>>> import numpy as np
>>> import numpy.linalg as la
>>> np.set_printoptions(precision=2, suppress=True, linewidth=100, sign=" ")
>>> rd = lambda a: np.round(a, 2) + 0
>>> E = np.array([[0.1, -0.8, 0.6, 0.7, 1.6, 0.9],
...     [-1.9, -0.2, 1.1, 1.3, -0.2, 0.6],
...     [-1.1, 1.6, 2.2, 2.0, -0.2, -1.6],
...     [0.2, -1.7, 0.0, 0.7, -0.9, -0.5],
...     [-0.7, 0.9, 0.1, -1.0, -0.2, -0.3]])
>>> E[:, 2] *= 10
>>> print(E)
[[ 0.1 -0.8  6.   0.7  1.6  0.9]
 [-1.9 -0.2 11.   1.3 -0.2  0.6]
 [-1.1  1.6 22.   2.  -0.2 -1.6]
 [ 0.2 -1.7  0.   0.7 -0.9 -0.5]
 [-0.7  0.9  1.  -1.  -0.2 -0.3]]
>>> vec = np.array([0, 4, 4, 2, 4, 1])
>>> print(E @ np.eye(6)[3])
[ 0.7  1.3  2.   0.7 -1. ]
>>> print(np.einsum("ij,j->i", E, vec))
[29.5 45.6 96.  -9.5  4.5]
>>> print(rd((E * vec).sum(axis=1)))
[29.5 45.6 96.  -9.5  4.5]
>>> print(E @ vec)
[29.5 45.6 96.  -9.5  4.5]
>>> print(E @ (2 * vec))
[ 59.   91.2 192.  -19.    9. ]
>>> print((E @ vec).argmax())
2
>>> W = np.array([[1, -2, -2, -2, -3, -2],
...     [-1, 0, -3, 3, 0, 0],
...     [-3, -1, -3, 2, 2, 0],
...     [-3, -2, 3, 1, -2, -3],
...     [2, 1, 1, -3, -2, 0],
...     [0, -2, 3, -1, -3, 1]])
>>> c = np.array([-3, -8, -6, -6, -5, -6])
>>> act = np.maximum(E @ W + c, 0)
>>> print((act > 0).astype(int))
[[ 0  0  0  0  0  0]
 [ 0  0  0  1  1  0]
 [ 0  0  0  1  1  0]
 [ 0  0  0  0  0  0]
 [ 0  0  0  0  1  0]]
>>> print((act > 0).mean(axis=0))
[ 0.   0.   0.   0.4  0.6  0. ]
>>> print(rd(act))
[[  0.    0.    0.    0.    0.    0. ]
 [  0.    0.    0.   20.5  18.7   0. ]
 [  0.    0.    0.   49.2  43.5   0. ]
 [  0.    0.    0.    0.    0.    0. ]
 [  0.    0.    0.    0.    2.4   0. ]]
>>> C = np.array([[1, -2], [0, -2], [2, -1], [2, 0], [0, 1], [2, 1]])
>>> print(W @ C)
[[-11  -1]
 [ -1   5]
 [ -5  13]
 [ -1   2]
 [ -2  -9]
 [  6  -1]]
>>> print((act @ C).round(6).argmax(axis=1))
[ 0  0  0  0  1]
>>> print(np.allclose(act[:-1].T @ la.lstsq(act[:-1].T, act[-1])[0], act[-1]))
True
>>> print(np.unique(act.round(6), axis=0).shape)
(4, 6)
>>> print(rd(np.trace(la.pinv(act) @ act)))
2.0
>>> blk = np.stack([E, 2 * E, E[::-1]])
>>> print(rd(la.norm(blk, axis=(1, 2))))
[ 25.88  51.75  25.88]
>>> print(rd(blk.sum(axis=0)))
[[-0.4 -1.5 19.   1.1  4.6  2.4]
 [-5.5 -2.3 33.   4.6 -1.5  1.3]
 [-4.4  6.4 88.   8.  -0.8 -6.4]
 [-1.3 -5.3 11.   3.4 -2.9 -0.9]
 [-2.   1.9  9.  -2.3  1.   0. ]]
>>> print(la.matrix_rank(blk.reshape(3, -1)))
2
>>> print(blk.shape)
(3, 5, 6)
>>> print(rd(np.einsum("bij,cij->bc", blk, blk)))
[[  669.53  1339.06   503.71]
 [ 1339.06  2678.12  1007.42]
 [  503.71  1007.42   669.53]]
>>> data = np.load("sample10.npy")
>>> print(data)
[[ 1  1 -1 -1  1  1 -1 -1]
 [ 1  1  1  1  1  1  1  1]
 [ 1 -1  1 -1 -1  1 -1  1]]
>>> U, sigma, VT = la.svd(data, full_matrices=False)
>>> print(rd(VT @ VT.T))
[[ 1.  0.  0.]
 [ 0.  1.  0.]
 [ 0.  0.  1.]]
>>> print((sigma > 1e-8).sum())
3
>>> r0 = np.array([3, -3])
>>> print(np.array([np.convolve(row, r0, "same") for row in data]))
[[ 3  0 -6  0  6  0 -6  0]
 [ 3  0  0  0  0  0  0  0]
 [ 3 -6  6 -6  0  6 -6  6]]
>>> other = data / la.norm(data, axis=1, keepdims=True)
>>> C2 = other @ other.T
>>> print((np.abs(C2) > 0.9).astype(int))
[[ 1  0  0]
 [ 0  1  0]
 [ 0  0  1]]
>>> print(rd(C2))
[[ 1.  0.  0.]
 [ 0.  1.  0.]
 [ 0.  0.  1.]]
>>> vec = np.array([-2, -1, -2, 0, 1, -2, 0, -2])
>>> print(np.einsum("ij,j->i", data, vec))
[ 0 -8 -8]
>>> print(data @ np.eye(8)[5])
[ 1.  1.  1.]
>>> print((data * vec).sum(axis=1))
[ 0 -8 -8]
>>> F = np.loadtxt("layer16.csv", delimiter=",")
>>> print(F)
[[-17.34  -7.9   -6.9    2.25  17.63  17.35   4.51  15.35]
 [-45.49 -15.17 -19.17   2.08 -28.99  -9.18 -29.37  -2.03]
 [ 39.65   2.65  19.51  10.86  24.6    0.13   5.15 -21.31]
 [-46.76 -13.77 -20.59   1.91 -30.78  -8.57 -31.69   0.33]
 [-18.11  -6.55  -6.32   4.15  18.45  17.36   4.22  17.08]
 [-16.4   -6.9   -5.81   3.37  17.94  20.64   2.55  14.15]
 [ 36.78   2.23  19.79  11.11  23.86   0.11   7.8  -21.81]
 [ 36.78   4.12  19.61  11.22  25.44  -0.38   6.65 -21.87]
 [ 38.03   3.39  17.78  10.11  26.11  -0.76   6.48 -23.64]
 [-46.16 -15.52 -20.29   2.39 -28.46  -9.48 -29.67  -2.72]
 [-17.62  -7.82  -5.73   5.65  17.58  17.21   4.66  16.89]
 [ 37.76   3.16  20.87  12.27  25.89  -1.43   5.32 -21.55]
 [-45.14 -15.63 -19.63   1.87 -30.07 -11.75 -31.48  -1.92]
 [-45.15 -17.23 -19.98   0.3  -29.89 -11.03 -27.92  -3.18]
 [-46.43 -14.89 -18.61   1.04 -27.15  -9.96 -29.86  -2.2 ]
 [ 36.45   3.22  19.45  11.74  25.5    0.67   7.68 -23.07]
 [ 37.59   5.36  19.11  13.56  24.54  -1.31   8.45 -23.07]
 [ 37.94   4.31  19.67  13.07  26.04  -1.01   8.71 -23.04]
 [-47.12 -15.22 -21.69   1.19 -29.74  -9.88 -30.91  -3.07]
 [-17.34  -8.18  -6.3    4.86  18.5   16.7    4.11  14.53]
 [-45.61 -16.79 -18.82   0.47 -32.93 -11.89 -30.01  -2.83]
 [ 39.9    2.88  21.06  11.13  24.35   0.5    4.59 -21.69]
 [ 37.06   4.33  20.19   8.8   26.12  -0.04   4.6  -23.1 ]
 [ 37.39   4.94  20.68  12.56  25.32  -0.16   4.91 -23.16]
 [-45.73 -13.27 -19.71   1.78 -30.94 -10.96 -30.68  -1.23]
 [-45.19 -17.81 -20.27   1.2  -29.38  -8.4  -29.61  -0.74]
 [-16.99  -6.71  -4.53   3.28  17.25  16.23   1.77  17.72]
 [-17.05  -8.44  -7.45   5.36  19.29  18.27   2.48  15.24]
 [-16.24  -9.45  -4.96   4.87  17.18  17.23   4.2   16.08]
 [ 38.14   2.26  20.15  12.29  26.32   0.01   5.08 -24.19]
 [ 38.67   3.04  21.    12.01  26.32  -0.86   7.06 -19.99]
 [-45.9  -15.1  -19.27   1.93 -30.73  -9.57 -30.3   -2.17]
 [ 36.11   3.93  19.43  12.57  24.9   -0.87   5.45 -21.94]
 [ 39.48   4.19  20.94  12.15  25.84   1.11   6.38 -22.42]
 [ 38.04   5.05  20.18  13.02  25.95   0.65   4.87 -21.98]
 [ 36.47   3.51  19.71  11.89  24.55  -0.39   7.18 -21.13]
 [ 37.91   3.8   20.84  13.97  27.26   1.38   7.09 -20.98]
 [-18.05  -8.51  -5.24   3.02  16.9   18.73   3.47  16.93]]
>>> C2 = np.cov(F, rowvar=False)
>>> print(rd(la.eigvalsh(C2)[::-1]))
[ 2627.07   397.08     1.7      1.45     1.4      0.83     0.66     0.41]
>>> print(C2.shape)
(8, 8)
>>> rng = np.random.default_rng(11098)
>>> J = rng.normal(size=(20, 3))
>>> J = 3 * J / la.norm(J, axis=1, keepdims=True)
>>> print(rd(J))
[[ 2.99  0.27 -0.06]
 [ 0.46  1.1   2.75]
 [-1.46 -2.57 -0.5 ]
 [ 1.83  1.41  1.91]
 [-1.23  2.73 -0.11]
 [ 1.76 -2.35 -0.61]
 [ 2.03  1.19  1.87]
 [-1.79 -0.53  2.35]
 [ 0.77 -1.69 -2.35]
 [ 0.99 -1.3   2.52]
 [ 2.21  1.09  1.7 ]
 [ 1.   -2.3  -1.64]
 [-1.73 -2.24  1.01]
 [ 2.32 -0.81 -1.72]
 [ 1.87  1.47  1.83]
 [-2.12 -1.57  1.43]
 [ 1.98  2.25  0.09]
 [-2.39  1.81 -0.01]
 [-0.5   1.43  2.59]
 [ 2.31 -0.63 -1.81]]
>>> other = np.array([[1, -1, 0],
...     [-1, 0, -3],
...     [-1, 1, -2],
...     [2, -1, 0],
...     [2, -4, -4],
...     [-4, -1, 2],
...     [-3, -3, -2],
...     [-1, -2, -1]])
>>> print(rd(np.einsum("ij->j", F)))
[  20.33 -174.49   88.7   267.3   290.57   46.4  -186.08 -277.73]
>>> print(np.vstack([F, other.T]).shape)
(41, 8)
>>> Xs = J - J.mean(axis=0)
>>> vecs = la.svd(Xs)[2][:2]
>>> other = Xs - Xs @ vecs.T @ vecs
>>> print(rd(other.std(axis=0)))
[ 0.45  0.72  0.83]
>>> print(rd(np.cov(Xs @ vecs.T, rowvar=False)))
[[ 3.95  0.  ]
 [ 0.    3.39]]
>>> print(rd((Xs @ vecs.T).std(axis=0)))
[ 1.94  1.79]
>>> print(la.norm(other, axis=1).round(6).argmax())
4
>>> Xs = J - J.mean(axis=0)
>>> U, sigma, VT = la.svd(Xs, full_matrices=False)
>>> print(rd(np.abs(VT[-1])))
[ 0.38  0.61  0.7 ]
>>> print(rd(Xs.mean(axis=0)))
[ 0.  0.  0.]
>>> print(rd((sigma ** 2).sum() ** 2 / (sigma ** 4).sum()))
2.65
>>> print(rd(sigma))
[ 8.66  8.02  5.28]
>>> print((np.sign(U[:, 0]) == np.sign(U[0, 0])).astype(int))
[ 1  0  1  0  0  1  0  0  1  0  0  1  1  1  0  1  0  0  0  1]
>>> print(rd(VT[0] * np.sign(VT[0, np.abs(VT[0]).argmax()])))
[-0.08  0.73  0.68]
